$ ipython --no-banner

In [1]: import numpy as np

In [2]: np.set_printoptions(suppress=True, linewidth=100)

In [3]: feats = np.load("data.npy")

In [4]: feats
Out[4]: 
array([[-0.8 , -0.4 , -1.  ],
       [ 0.6 , -1.21, -1.78],
       [ 0.6 , -1.2 , -1.8 ],
       [ 0.4 , -0.2 , -2.1 ]])

In [5]: proj = feats @ np.linalg.solve(feats.T @ feats, feats.T)

In [6]: np.trace(proj)
Out[6]: np.float64(3.0)

In [7]: np.round(np.linalg.eigvalsh(proj), 2) + 0
Out[7]: array([0., 1., 1., 1.])

In [8]: x0 = np.array([1, 3, -3])

In [9]: rhs = feats @ x0

In [10]: rhs.round(2)
Out[10]: array([1.  , 2.31, 2.4 , 6.1 ])

In [11]: rng = np.random.default_rng(8629)

In [12]: rhs = rhs + 0.02 * rng.normal(size=4)

In [13]: rhs.round(2)
Out[13]: array([0.99, 2.33, 2.39, 6.1 ])

In [14]: b, *_ = np.linalg.lstsq(feats, rhs)

In [15]: np.round(feats.T @ (rhs - feats @ b), 2) + 0
Out[15]: array([0., 0., 0.])

In [16]: b.round()
Out[16]: array([ 1.,  3., -3.])

In [17]: np.round(np.linalg.norm(rhs - feats @ b), 2)
Out[17]: np.float64(0.02)

In [18]: out = np.c_[feats[:, :2] @ np.array([[2, 9], [0, 5]]), np.array([-6, -8, 1, 6])]

In [19]: out.round(2)
Out[19]: 
array([[-1.6 , -9.2 , -6.  ],
       [ 1.2 , -0.65, -8.  ],
       [ 1.2 , -0.6 ,  1.  ],
       [ 0.8 ,  2.6 ,  6.  ]])

In [20]: np.round(np.linalg.lstsq(feats, out[:, 0])[0], 2) + 0
Out[20]: array([2., 0., 0.])

In [21]: np.round(np.linalg.norm(np.linalg.qr(feats)[0].T @ out, axis=0) ** 2 / ((out ** 2).sum(axis=0) + 1e-12), 2)
Out[21]: array([1.  , 1.  , 0.71])

In [22]: np.linalg.matrix_rank(out)
Out[22]: np.int64(3)

In [23]: np.linalg.matrix_rank(np.c_[feats, out])
Out[23]: np.int64(4)
